% python3 -q
>>> import numpy as np
>>> from numpy import linalg as LA
>>> np.set_printoptions(precision=3, suppress=True, linewidth=100, legacy="1.25")
>>> def rnd(a):
...     return np.round(a, 3) + 0
... 
>>> J = np.array([[0, -3, -5, 1, -2, -3, -4, 4],
...     [0, 0, -3, 1, -1, 3, -2, 0],
...     [0, 0, 0, 2, 1, -5, 2, -4],
...     [0, 0, 0, 0, -4, -3, 5, -1],
...     [0, 0, 0, 0, 0, 5, -1, 4],
...     [0, 0, 0, 0, 0, 0, 0, 5],
...     [0, 0, 0, 0, 0, 0, 0, -4],
...     [0, 0, 0, 0, 0, 0, 0, 0]])
>>> # rows and columns are dependent
>>> print(rnd(LA.norm(J, 2) / LA.norm(J)))
0.7
>>> LA.matrix_rank(J, rtol=0.1)
5
>>> rng = np.random.default_rng(963553)
>>> A2 = J + rng.integers(-2, 3, (8, 6)) @ rng.integers(-2, 3, (6, 8))
>>> print(A2)
[[  0  -5  -3   5  -1  -9   1   5]
 [ -3  -4  -6  -2   3  -2   0  -1]
 [  3   1   5   7   1 -11   7  -4]
 [  6   2  -5  -4 -11  -3  -3  -2]
 [  5   0   2  -3  -5  -7  -2   0]
 [  6   3 -10  -2   2  -2   0   2]
 [  1  -4   1  -1   1 -14   4  -6]
 [  5   1  -5   1  -1   3  -4   3]]
>>> print(np.abs(A2 - J).sum(axis=1))
[21 25 25 33 32 28 28 23]
>>> rnd(LA.svd(A2 - J, compute_uv=False))
array([23.538, 19.456, 12.162,  9.743,  5.202,  1.587,  0.   ,  0.   ])
>>> K = np.loadtxt("m.csv", delimiter=",")
>>> rnd(K)
array([[ 0.965,  0.175, -0.105,  0.035, -0.035, -0.105,  0.105, -0.035, -0.035],
       [ 0.175,  0.123,  0.526, -0.175,  0.175,  0.526, -0.526,  0.175,  0.175],
       [-0.105,  0.526,  0.684,  0.105, -0.105, -0.316,  0.316, -0.105, -0.105],
       [ 0.035, -0.175,  0.105,  0.965,  0.035,  0.105, -0.105,  0.035,  0.035],
       [-0.035,  0.175, -0.105,  0.035,  0.965, -0.105,  0.105, -0.035, -0.035],
       [-0.105,  0.526, -0.316,  0.105, -0.105,  0.684,  0.316, -0.105, -0.105],
       [ 0.105, -0.526,  0.316, -0.105,  0.105,  0.316,  0.684,  0.105,  0.105],
       [-0.035,  0.175, -0.105,  0.035, -0.035, -0.105,  0.105,  0.965, -0.035],
       [-0.035,  0.175, -0.105,  0.035, -0.035, -0.105,  0.105, -0.035,  0.965]])
>>> # symmetric
>>> try:
...     LA.cholesky(K)
... except LA.LinAlgError as e:
...     print("failed:", e)
... 
failed: Matrix is not positive definite
>>> np.all(LA.eigvalsh(K) > 0)
False
>>> print(rnd(LA.eigvalsh(K).min()))
-1.0
>>> A2 = K / LA.norm(K, axis=1, keepdims=True)
>>> cov = A2 @ A2.T
>>> rnd(cov[1])
array([0., 1., 0., 0., 0., 0., 0., 0., 0.])
>>> (np.abs(cov) > 0.9).astype(int)
array([[1, 0, 0, 0, 0, 0, 0, 0, 0],
       [0, 1, 0, 0, 0, 0, 0, 0, 0],
       [0, 0, 1, 0, 0, 0, 0, 0, 0],
       [0, 0, 0, 1, 0, 0, 0, 0, 0],
       [0, 0, 0, 0, 1, 0, 0, 0, 0],
       [0, 0, 0, 0, 0, 1, 0, 0, 0],
       [0, 0, 0, 0, 0, 0, 1, 0, 0],
       [0, 0, 0, 0, 0, 0, 0, 1, 0],
       [0, 0, 0, 0, 0, 0, 0, 0, 1]])
>>> rnd(cov)
array([[1., 0., 0., 0., 0., 0., 0., 0., 0.],
       [0., 1., 0., 0., 0., 0., 0., 0., 0.],
       [0., 0., 1., 0., 0., 0., 0., 0., 0.],
       [0., 0., 0., 1., 0., 0., 0., 0., 0.],
       [0., 0., 0., 0., 1., 0., 0., 0., 0.],
       [0., 0., 0., 0., 0., 1., 0., 0., 0.],
       [0., 0., 0., 0., 0., 0., 1., 0., 0.],
       [0., 0., 0., 0., 0., 0., 0., 1., 0.],
       [0., 0., 0., 0., 0., 0., 0., 0., 1.]])
